In [1]: import numpy as np

In [2]: np.set_printoptions(precision=3, suppress=True, linewidth=120, floatmode="fixed")

In [3]: A = np.loadtxt("test13.csv", delimiter=",")

In [4]: print(A)
[[ 0.000  1.000  1.000  1.000  0.000 -3.000  0.000]
 [ 0.000  0.000  3.000  1.000  2.000 -2.000  4.000]
 [ 0.000  0.000  0.000  4.000 -3.000  1.000  4.000]
 [ 0.000  0.000  0.000  0.000  5.000  1.000 -2.000]
 [ 0.000  0.000  0.000  0.000  0.000 -1.000  0.000]
 [ 0.000  0.000  0.000  0.000  0.000  0.000  2.000]
 [ 0.000  0.000  0.000  0.000  0.000  0.000  0.000]]

In [5]: x0 = np.array([-1, -5, 5, 5, 2, -3, 1])

In [6]: h1 = np.maximum(A @ x0, 0)

In [7]: A * (h1 > 1e-9)[:, None]
Out[7]: 
array([[ 0.000,  1.000,  1.000,  1.000,  0.000, -3.000,  0.000],
       [ 0.000,  0.000,  3.000,  1.000,  2.000, -2.000,  4.000],
       [ 0.000,  0.000,  0.000,  4.000, -3.000,  1.000,  4.000],
       [ 0.000,  0.000,  0.000,  0.000,  5.000,  1.000, -2.000],
       [ 0.000,  0.000,  0.000,  0.000,  0.000, -1.000,  0.000],
       [ 0.000,  0.000,  0.000,  0.000,  0.000,  0.000,  2.000],
       [ 0.000,  0.000,  0.000,  0.000,  0.000,  0.000,  0.000]])

In [8]: print(h1)
[14.000 34.000 15.000  5.000  3.000  2.000  0.000]

In [9]: print(np.maximum(A @ (3 * x0), 0))
[ 42.000 102.000  45.000  15.000   9.000   6.000   0.000]

In [10]: np.sort(np.linalg.eigvals(A))
Out[10]: array([0.000, 0.000, 0.000, 0.000, 0.000, 0.000, 0.000])

In [11]: np.prod(np.diag(A)), round(np.linalg.det(A), 3)
Out[11]: (np.float64(0.0), np.float64(0.0))

In [12]: r0 = np.array([-2, 2, -1])

In [13]: print(np.correlate(A[2], A[6], "full"))
[0.000 0.000 0.000 0.000 0.000 0.000 0.000 0.000 0.000 0.000 0.000 0.000 0.000]

In [14]: np.trace(A)
Out[14]: np.float64(0.0)

In [15]: print((A - A.T) / 2)
[[ 0.000  0.500  0.500  0.500  0.000 -1.500  0.000]
 [-0.500  0.000  1.500  0.500  1.000 -1.000  2.000]
 [-0.500 -1.500  0.000  2.000 -1.500  0.500  2.000]
 [-0.500 -0.500 -2.000  0.000  2.500  0.500 -1.000]
 [ 0.000 -1.000  1.500 -2.500  0.000 -0.500  0.000]
 [ 1.500  1.000 -0.500 -0.500  0.500  0.000  1.000]
 [ 0.000 -2.000 -2.000  1.000  0.000 -1.000  0.000]]

In [16]: print(np.allclose(A, A.T))
False

In [17]: (A + A.T) / 2
Out[17]: 
array([[ 0.000,  0.500,  0.500,  0.500,  0.000, -1.500,  0.000],
       [ 0.500,  0.000,  1.500,  0.500,  1.000, -1.000,  2.000],
       [ 0.500,  1.500,  0.000,  2.000, -1.500,  0.500,  2.000],
       [ 0.500,  0.500,  2.000,  0.000,  2.500,  0.500, -1.000],
       [ 0.000,  1.000, -1.500,  2.500,  0.000, -0.500,  0.000],
       [-1.500, -1.000,  0.500,  0.500, -0.500,  0.000,  1.000],
       [ 0.000,  2.000,  2.000, -1.000,  0.000,  1.000,  0.000]])

In [18]: np.round(np.abs(np.linalg.eigvals(A)).max(), 3)
Out[18]: np.float64(0.0)

In [19]: A @ A
Out[19]: 
array([[ 0.000,  0.000,  3.000,  5.000,  4.000,  0.000,  0.000],
       [ 0.000,  0.000,  0.000, 12.000, -4.000,  2.000,  6.000],
       [ 0.000,  0.000,  0.000,  0.000, 20.000,  7.000, -6.000],
       [ 0.000,  0.000,  0.000,  0.000,  0.000, -5.000,  2.000],
       [ 0.000,  0.000,  0.000,  0.000,  0.000,  0.000, -2.000],
       [ 0.000,  0.000,  0.000,  0.000,  0.000,  0.000,  0.000],
       [ 0.000,  0.000,  0.000,  0.000,  0.000,  0.000,  0.000]])

In [20]: np.abs(np.diag(np.linalg.qr(A)[1])) > 1e-9
Out[20]: array([False, False, False, False, False, False, False])

In [21]: round(np.trace(np.linalg.pinv(A) @ A), 3)
Out[21]: np.float64(6.0)

In [22]: np.linalg.lstsq(A[:-1].T, A[-1])[2]
Out[22]: np.int32(6)

In [23]: C = np.array([[-2, -2, 2, 3, -3, -2, 1],
    ...:     [0, 3, 1, -1, 1, -2, 3],
    ...:     [-1, 2, 3, 0, 2, 1, 1],
    ...:     [0, 1, 0, -1, 0, -3, -3],
    ...:     [-2, 0, 0, -1, 2, -2, -2],
    ...:     [-1, -3, 2, -2, -3, 3, 3],
    ...:     [-1, 1, 3, 3, 3, 0, -3]])

In [24]: rng = np.random.default_rng(8361)

In [25]: feats = (rng.random((41, 7)) < 0.25) @ C

In [26]: feats
Out[26]: 
array([[ 0,  1,  0, -1,  0, -3, -3],
       [-2,  0,  0, -1,  2, -2, -2],
       [-1,  2,  3,  0,  2,  1,  1],
       [ 0,  1,  0, -1,  0, -3, -3],
       [-1, -3,  2, -2, -3,  3,  3],
       [-1,  4,  4,  2,  4, -2,  0],
       [-3,  5,  4, -2,  5, -3,  2],
       [-5,  1,  5,  1,  1, -6, -3],
       [-4, -1,  5, -3,  1,  2,  2],
       [ 0,  0,  0,  0,  0,  0,  0],
       [-2,  2,  6, -3,  0,  2,  7],
       [-3,  3,  6,  4,  1, -7, -2],
       [-3, -5,  4,  1, -6,  1,  4],
       [-1,  3,  3, -1,  2, -2, -2],
       [-2,  1,  0, -2,  2, -5, -5],
       [-1,  1,  3,  3,  3,  0, -3],
       [-2,  1,  3,  2, -2, -4,  4],
       [-2, -1,  2,  2, -3, -5, -2],
       [ 0,  0,  0,  0,  0,  0,  0],
       [-1,  1,  3,  3,  3,  0, -3],
       [-1,  2,  3,  0,  2,  1,  1],
       [-3,  6,  4, -3,  5, -6, -1],
       [-3,  1,  3,  2,  5, -2, -5],
       [-3,  3,  3, -2,  4, -4, -4],
       [-2, -2,  2,  3, -3, -2,  1],
       [-1,  4,  4,  2,  4, -2,  0],
       [-2,  0,  0, -1,  2, -2, -2],
       [-3,  1,  3,  2,  5, -2, -5],
       [ 0,  1,  0, -1,  0, -3, -3],
       [-1,  1,  3,  3,  3,  0, -3],
       [-5, -1,  5,  5,  2, -4, -4],
       [ 0,  3,  1, -1,  1, -2,  3],
       [-2,  4,  1, -3,  3, -7, -2],
       [-3,  0,  3, -4,  0, -1,  4],
       [-2,  1,  3,  2, -2, -4,  4],
       [-4, -1,  5, -3,  1,  2,  2],
       [-2, -2,  5,  1,  0,  3,  0],
       [-1,  0,  3, -3, -2,  1,  6],
       [-3,  1,  3,  2,  5, -2, -5],
       [-1,  5,  4, -1,  3, -1,  4],
       [-3,  3,  3, -2,  4, -4, -4]])

In [27]: labels = rng.permutation(7)

In [28]: M2 = feats[:, labels] * rng.choice([-1, 1], 7)

In [29]: M2
Out[29]: 
array([[ 1,  0,  3,  0, -3, -1,  0],
       [ 1, -2,  2,  0, -2,  0,  2],
       [ 0, -2, -1,  3,  1, -2,  1],
       [ 1,  0,  3,  0, -3, -1,  0],
       [ 2,  3, -3,  2,  3,  3,  1],
       [-2, -4,  2,  4,  0, -4,  1],
       [ 2, -5,  3,  4,  2, -5,  3],
       [-1, -1,  6,  5, -3, -1,  5],
       [ 3, -1, -2,  5,  2,  1,  4],
       [ 0,  0,  0,  0,  0,  0,  0],
       [ 3,  0, -2,  6,  7, -2,  2],
       [-4, -1,  7,  6, -2, -3,  3],
       [-1,  6, -1,  4,  4,  5,  3],
       [ 1, -2,  2,  3, -2, -3,  1],
       [ 2, -2,  5,  0, -5, -1,  2],
       [-3, -3,  0,  3, -3, -1,  1],
       [-2,  2,  4,  3,  4, -1,  2],
       [-2,  3,  5,  2, -2,  1,  2],
       [ 0,  0,  0,  0,  0,  0,  0],
       [-3, -3,  0,  3, -3, -1,  1],
       [ 0, -2, -1,  3,  1, -2,  1],
       [ 3, -5,  6,  4, -1, -6,  3],
       [-2, -5,  2,  3, -5, -1,  3],
       [ 2, -4,  4,  3, -4, -3,  3],
       [-3,  3,  2,  2,  1,  2,  2],
       [-2, -4,  2,  4,  0, -4,  1],
       [ 1, -2,  2,  0, -2,  0,  2],
       [-2, -5,  2,  3, -5, -1,  3],
       [ 1,  0,  3,  0, -3, -1,  0],
       [-3, -3,  0,  3, -3, -1,  1],
       [-5, -2,  4,  5, -4,  1,  5],
       [ 1, -1,  2,  1,  3, -3,  0],
       [ 3, -3,  7,  1, -2, -4,  2],
       [ 4,  0,  1,  3,  4,  0,  3],
       [-2,  2,  4,  3,  4, -1,  2],
       [ 3, -1, -2,  5,  2,  1,  4],
       [-1,  0, -3,  5,  0,  2,  2],
       [ 3,  2, -1,  3,  6,  0,  1],
       [-2, -5,  2,  3, -5, -1,  3],
       [ 1, -3,  1,  4,  4, -5,  1],
       [ 2, -4,  4,  3, -4, -3,  3]])

In [30]: Uu, _, vt = np.linalg.svd(feats.T @ M2)

In [31]: np.round(Uu @ vt, 3) + 0
Out[31]: 
array([[ 0.000,  0.000,  0.000,  0.000,  0.000,  0.000, -1.000],
       [ 0.000,  0.000,  0.000,  0.000,  0.000, -1.000,  0.000],
       [ 0.000,  0.000,  0.000,  1.000,  0.000,  0.000,  0.000],
       [-1.000,  0.000,  0.000,  0.000,  0.000,  0.000,  0.000],
       [ 0.000, -1.000,  0.000,  0.000,  0.000,  0.000,  0.000],
       [ 0.000,  0.000, -1.000,  0.000,  0.000,  0.000,  0.000],
       [ 0.000,  0.000,  0.000,  0.000,  1.000,  0.000,  0.000]])

In [32]: np.round(np.linalg.lstsq(feats, M2)[0], 3) + 0
Out[32]: 
array([[ 0.000,  0.000,  0.000,  0.000,  0.000,  0.000, -1.000],
       [ 0.000,  0.000,  0.000,  0.000,  0.000, -1.000,  0.000],
       [ 0.000,  0.000,  0.000,  1.000,  0.000,  0.000,  0.000],
       [-1.000,  0.000,  0.000,  0.000,  0.000,  0.000,  0.000],
       [ 0.000, -1.000,  0.000,  0.000,  0.000,  0.000,  0.000],
       [ 0.000,  0.000, -1.000,  0.000,  0.000,  0.000,  0.000],
       [ 0.000,  0.000,  0.000,  0.000,  1.000,  0.000,  0.000]])
